$ ipython --no-banner

In [1]: import numpy as np

In [2]: np.set_printoptions(suppress=True, linewidth=160)

In [3]: def tidy(a):
   ...:     return np.round(a, 2) + 0
   ...: 

In [4]: out = np.array([[0, 2], [2, 3]])

In [5]: basis = np.array([[0, 7], [4, -1]])

In [6]: feats = np.kron(out, basis)

In [7]: feats
Out[7]: 
array([[ 0,  0,  0, 14],
       [ 0,  0,  8, -2],
       [ 0, 14,  0, 21],
       [ 8, -2, 12, -3]])

In [8]: r0 = np.array([4, 4, -1, -2])

In [9]: out = feats + np.outer(r0, np.eye(4)[3])

In [10]: tidy(np.linalg.det(out) / np.linalg.det(feats)), tidy(1 + np.linalg.solve(feats, r0)[3])
Out[10]: (np.float64(1.29), np.float64(1.29))

In [11]: np.linalg.matrix_rank(out - feats)
Out[11]: np.int64(1)

In [12]: np.linalg.matrix_rank(np.linalg.inv(out) - np.linalg.inv(feats), tol=1e-8)
Out[12]: np.int64(1)

In [13]: tidy(np.linalg.det(2 * feats)), tidy(np.linalg.det(feats))
Out[13]: (np.float64(200704.0), np.float64(12544.0))

In [14]: print(tidy(np.linalg.eigvals(feats)))
[-23.26  19.26  -4.82   5.82]

In [15]: np.kron(np.eye(2, dtype=int), feats)
Out[15]: 
array([[ 0,  0,  0, 14,  0,  0,  0,  0],
       [ 0,  0,  8, -2,  0,  0,  0,  0],
       [ 0, 14,  0, 21,  0,  0,  0,  0],
       [ 8, -2, 12, -3,  0,  0,  0,  0],
       [ 0,  0,  0,  0,  0,  0,  0, 14],
       [ 0,  0,  0,  0,  0,  0,  8, -2],
       [ 0,  0,  0,  0,  0, 14,  0, 21],
       [ 0,  0,  0,  0,  8, -2, 12, -3]])

In [16]: r0 = np.array([4, 3])

In [17]: np.convolve(feats[2], r0)
Out[17]: array([ 0, 56, 42, 84, 63])

In [18]: arr = np.load("run18.npy")

In [19]: arr
Out[19]: 
array([[-2, -4,  0],
       [-4, -2, -4],
       [ 0, -4, -2]])

In [20]: vec = np.array([1, -1, -1])

In [21]: np.linalg.norm(arr @ vec) <= np.linalg.norm(arr, 2) * np.linalg.norm(vec) + 1e-9
Out[21]: np.True_

In [22]: np.einsum("ij,j->i", arr, vec)
Out[22]: array([2, 2, 6])

In [23]: arr @ np.eye(3)[2]
Out[23]: array([ 0., -4., -2.])

In [24]: print(arr * vec)
[[-2  4  0]
 [-4  2  4]
 [ 0  4  2]]

In [25]: np.sign((arr @ vec).round(6))
Out[25]: array([1, 1, 1])

In [26]: (arr * vec).sum(axis=1)
Out[26]: array([2, 2, 6])

In [27]: arr @ vec
Out[27]: array([2, 2, 6])

In [28]: r0 = np.array([-1, -8, -6])

In [29]: out = arr + np.outer(r0, np.eye(3)[1])

In [30]: tidy(np.linalg.det(out) / np.linalg.det(arr)), tidy(1 + np.linalg.solve(arr, r0)[1])
Out[30]: (np.float64(1.43), np.float64(1.43))

In [31]: np.linalg.matrix_rank(np.linalg.inv(out) - np.linalg.inv(arr), tol=1e-8)
Out[31]: np.int64(1)

In [32]: W0 = np.load("arr.npy")

In [33]: W0
Out[33]: 
array([[-3.,  1.,  0.,  0.],
       [ 0., -3.,  1.,  0.],
       [ 0.,  0., -3.,  1.],
       [ 0.,  0.,  0., -3.]])

In [34]: tidy(np.abs(np.linalg.eigvals(W0)).max())
Out[34]: np.float64(3.0)

In [35]: print(np.allclose(W0 @ W0.T, W0.T @ W0))
False

In [36]: print((W0 - W0.T) / 2)
[[ 0.   0.5  0.   0. ]
 [-0.5  0.   0.5  0. ]
 [ 0.  -0.5  0.   0.5]
 [ 0.   0.  -0.5  0. ]]

In [37]: W0 @ W0
Out[37]: 
array([[ 9., -6.,  1.,  0.],
       [ 0.,  9., -6.,  1.],
       [ 0.,  0.,  9., -6.],
       [ 0.,  0.,  0.,  9.]])

In [38]: M = np.load("a.npy")

In [39]: M
Out[39]: 
array([[0, 1, 3],
       [0, 1, 3],
       [0, 2, 6],
       [0, 0, 0]])

In [40]: # rows 0 and 1 are equal

In [41]: left, sv, vt = np.linalg.svd(M)

In [42]: vecs = vt[:(sv > 1e-8).sum()]

In [43]: rng = np.random.default_rng(2169)

In [44]: vec = M[3] + 4 * M[2] + rng.integers(2) * np.eye(3)[1]

In [45]: vec
Out[45]: array([ 0.,  8., 24.])

In [46]: tidy(vecs.T @ vecs)
Out[46]: 
array([[0. , 0. , 0. ],
       [0. , 0.1, 0.3],
       [0. , 0.3, 0.9]])

In [47]: print(np.linalg.matrix_rank(np.vstack([M, vec])))
1

In [48]: print(tidy(np.diag(vecs.T @ vecs)))
[0.  0.1 0.9]

In [49]: left, sv, vt = np.linalg.svd(M)

In [50]: np.argmax(sv[:-1] / (sv[1:] + 1e-6)) + 1
Out[50]: np.int64(1)

In [51]: out = left[:, :1] @ np.diag(sv[:1]) @ vt[:1]

In [52]: np.linalg.matrix_rank(out)
Out[52]: np.int64(1)

In [53]: np.linalg.matrix_rank(M, rtol=0.05)
Out[53]: np.int64(1)

In [54]: rank = np.linalg.matrix_rank(M)

In [55]: rank
Out[55]: np.int64(1)

In [56]: N = np.linalg.svd(M)[2][rank:].T

In [57]: print(np.allclose(M @ N, 0))
True

In [58]: [int(np.linalg.matrix_rank(M[:, :j + 1])) for j in range(3)]
Out[58]: [0, 1, 1]

In [59]: print(tidy(np.linalg.norm(M, axis=1)))
[3.16 3.16 6.32 0.  ]

In [60]: print(tidy(np.linalg.norm(M[0], 1)), tidy(np.linalg.norm(M[0], np.inf)))
4.0 3.0

In [61]: tidy(np.linalg.norm(M, 1)), tidy(np.linalg.norm(M, np.inf))
Out[61]: (np.float64(12.0), np.float64(8.0))

In [62]: tidy(np.linalg.norm(M, 2))
Out[62]: np.float64(7.75)

In [63]: print(tidy(np.linalg.norm(M) ** 2 / np.linalg.norm(M, 2) ** 2))
1.0

In [64]: tidy(np.linalg.norm(M[0] - M[2]))
Out[64]: np.float64(3.16)

In [65]: tidy(np.linalg.norm(M, axis=0))
Out[65]: array([0.  , 2.45, 7.35])

In [66]: w1 = np.array([[-1, -1, 3, 0, 0], [-3, 0, 0, -3, 0], [-1, -1, 3, 1, -1]])

In [67]: c = np.array([-3, 3, -3, -2, -1])

In [68]: act = np.maximum(M @ w1 + c, 0)

In [69]: (act > 0).astype(int)
Out[69]: 
array([[0, 0, 1, 0, 0],
       [0, 0, 1, 0, 0],
       [0, 0, 1, 0, 0],
       [0, 1, 0, 0, 0]])

In [70]: (act > 0).mean(axis=0)
Out[70]: array([0.  , 0.25, 0.75, 0.  , 0.  ])

In [71]: print(act)
[[ 0  0  6  0  0]
 [ 0  0  6  0  0]
 [ 0  0 15  0  0]
 [ 0  3  0  0  0]]

In [72]: basis = np.array([[7, 2, 1], [-6, -5, 2], [-3, 6, 2], [2, 3, 4], [8, 9, 1]])

In [73]: (act @ basis).round(6).argmax(axis=1)
Out[73]: array([1, 1, 1, 2])

In [74]: out = np.array([[-8, -8, 4, 5, -9],
    ...:     [-9, -9, -1, 3, 7],
    ...:     [2, -4, -3, 8, 4],
    ...:     [-4, 3, 5, 5, 5]])

In [75]: mat = out.T @ out

In [76]: mat
Out[76]: 
array([[165, 125, -49, -71,  -3],
       [125, 170,   4, -84,   8],
       [-49,   4,  51,  18, -30],
       [-71, -84,  18, 123,  33],
       [ -3,   8, -30,  33, 171]])

In [77]: print(np.linalg.matrix_rank(mat, rtol=0.1))
4

In [78]: [round(float(x), 2) for x in np.linalg.svd(mat, compute_uv=False)[:3]]
Out[78]: [351.09, 185.75, 79.73]
